>>> import numpy as np
>>> np.set_printoptions(suppress=True, linewidth=160)
>>> K = np.loadtxt("arr.csv", delimiter=",")
>>> print(K)
[[0. 0. 1. 0. 1. 0. 0. 0.]
 [0. 0. 1. 0. 0. 0. 1. 1.]
 [1. 1. 0. 1. 0. 0. 1. 1.]
 [0. 0. 1. 0. 0. 1. 0. 0.]
 [1. 0. 0. 0. 0. 0. 0. 1.]
 [0. 0. 0. 1. 0. 0. 1. 0.]
 [0. 1. 1. 0. 0. 1. 0. 0.]
 [0. 1. 1. 0. 1. 0. 0. 0.]]
>>> print(np.linalg.matrix_rank(K, rtol=0.1))
6
>>> print([round(float(x), 4) for x in np.linalg.svd(K, compute_uv=False)[:3]])
[3.0749, 2.4601, 1.4142]
>>> print(round(np.linalg.norm(K, 2) / np.linalg.norm(K), 4))
0.6556
>>> w, evecs = np.linalg.eigh(K)
>>> print(np.round(np.linalg.svd(K, compute_uv=False), 4) + 0)
[3.0749 2.4601 1.4142 1.4142 1.3807 0.766  0.     0.    ]
>>> print(np.round(np.linalg.eigvalsh(K @ K), 4) + 0)
[0.     0.     0.5867 1.9063 2.     2.     6.0522 9.4547]
>>> print(np.round(evecs.T @ evecs, 4) + 0)
[[1. 0. 0. 0. 0. 0. 0. 0.]
 [0. 1. 0. 0. 0. 0. 0. 0.]
 [0. 0. 1. 0. 0. 0. 0. 0.]
 [0. 0. 0. 1. 0. 0. 0. 0.]
 [0. 0. 0. 0. 1. 0. 0. 0.]
 [0. 0. 0. 0. 0. 1. 0. 0.]
 [0. 0. 0. 0. 0. 0. 1. 0.]
 [0. 0. 0. 0. 0. 0. 0. 1.]]
>>> print(np.round(evecs.T @ K @ evecs, 4) + 0)
[[-2.4601  0.      0.      0.      0.      0.      0.      0.    ]
 [ 0.     -1.4142  0.      0.      0.      0.      0.      0.    ]
 [ 0.      0.     -1.3807  0.      0.      0.      0.      0.    ]
 [ 0.      0.      0.      0.      0.      0.      0.      0.    ]
 [ 0.      0.      0.      0.      0.      0.      0.      0.    ]
 [ 0.      0.      0.      0.      0.      0.766   0.      0.    ]
 [ 0.      0.      0.      0.      0.      0.      1.4142  0.    ]
 [ 0.      0.      0.      0.      0.      0.      0.      3.0749]]
>>> print(np.unique(w.round(6) + 0, return_counts=True)[1])
[1 1 1 2 1 1 1]
>>> print(w.round(4) + 0)
[-2.4601 -1.4142 -1.3807  0.      0.      0.766   1.4142  3.0749]
>>> x0 = np.array([1, 1, -1, -2, -1, -2, -2, 1])
>>> h1 = np.maximum(K @ x0, 0)
>>> print(np.maximum(K @ (3 * x0), 0))
[0. 0. 0. 0. 6. 0. 0. 0.]
>>> print(np.maximum(K @ x0, 0) - np.maximum(-K @ x0, 0))
[-2. -2. -1. -3.  2. -4. -2. -1.]
>>> print(np.round(np.tanh(K @ x0), 4))
[-0.964  -0.964  -0.7616 -0.9951  0.964  -0.9993 -0.964  -0.7616]
>>> print(np.flatnonzero(h1 > 1e-9))
[4]
>>> print(h1)
[0. 0. 0. 0. 2. 0. 0. 0.]
>>> print(K.T @ h1)
[2. 0. 0. 0. 0. 0. 0. 2.]
